$ python3 -q
>>> import numpy as np
>>> from numpy import linalg as LA
>>> np.set_printoptions(precision=3, suppress=True, linewidth=200, sign=" ")
>>> def rd(a):
...     return np.round(a, 3) + 0
... 
>>> J = np.array([[1.0, 0.0, 0.0], [0.0, 0.0, 1.0], [0.0, -1.0, 0.0]])
>>> W1 = np.array([[3, 3, -4, -1], [-4, 5, -3, 5], [2, -3, 1, -5]])
>>> beta = np.array([2, 1, 1, 0])
>>> hid = np.maximum(J @ W1 + beta, 0)
>>> print((hid > 0).astype(int))
[[ 1  1  0  0]
 [ 1  0  1  0]
 [ 1  0  1  0]]
>>> print(rd((hid > 0).mean(axis=0)))
[ 1.     0.333  0.667  0.   ]
>>> print(hid)
[[ 5.  4.  0.  0.]
 [ 4.  0.  2.  0.]
 [ 6.  0.  4.  0.]]
>>> cent = np.array([[6, 4, -9], [-9, 5, -5], [-2, -4, 6], [4, 0, -3]])
>>> print((hid @ cent).round(6).argmax(axis=1))
[ 1  0  0]
>>> print(hid @ cent)
[[ -6.  40. -65.]
 [ 20.   8. -24.]
 [ 28.   8. -30.]]
>>> print(W1 @ cent)
[[ -5  43 -63]
 [-43  21 -22]
 [ 17 -11  18]]
>>> x0 = np.array([0, -2, 1])
>>> print(rd(np.abs(LA.eigvals(J))))
[ 1.  1.  1.]
>>> print(rd(LA.det(J)))
1.0
>>> print(J.T @ (J @ x0))
[ 0. -2.  1.]
>>> print(3 - LA.matrix_rank(J - np.eye(3), tol=1e-8))
1
>>> print(rd(np.sort(np.abs(np.degrees(np.angle(LA.eigvals(J)))))))
[  0.  90.  90.]
>>> t3 = np.stack([J, 5 * J, J[::-1]])
>>> print((t3 @ J.T).shape)
(3, 3, 3)
>>> print(t3.sum(axis=0))
[[ 6. -1.  0.]
 [ 0.  0.  7.]
 [ 1. -6.  0.]]
>>> print(rd(LA.det(t3)))
[  1. 125.  -1.]
>>> print(rd(LA.norm(J, axis=0)))
[ 1.  1.  1.]
>>> print(rd(LA.svd(J, compute_uv=False)))
[ 1.  1.  1.]
>>> print(J.T @ J)
[[ 1.  0.  0.]
 [ 0.  1.  0.]
 [ 0.  0.  1.]]
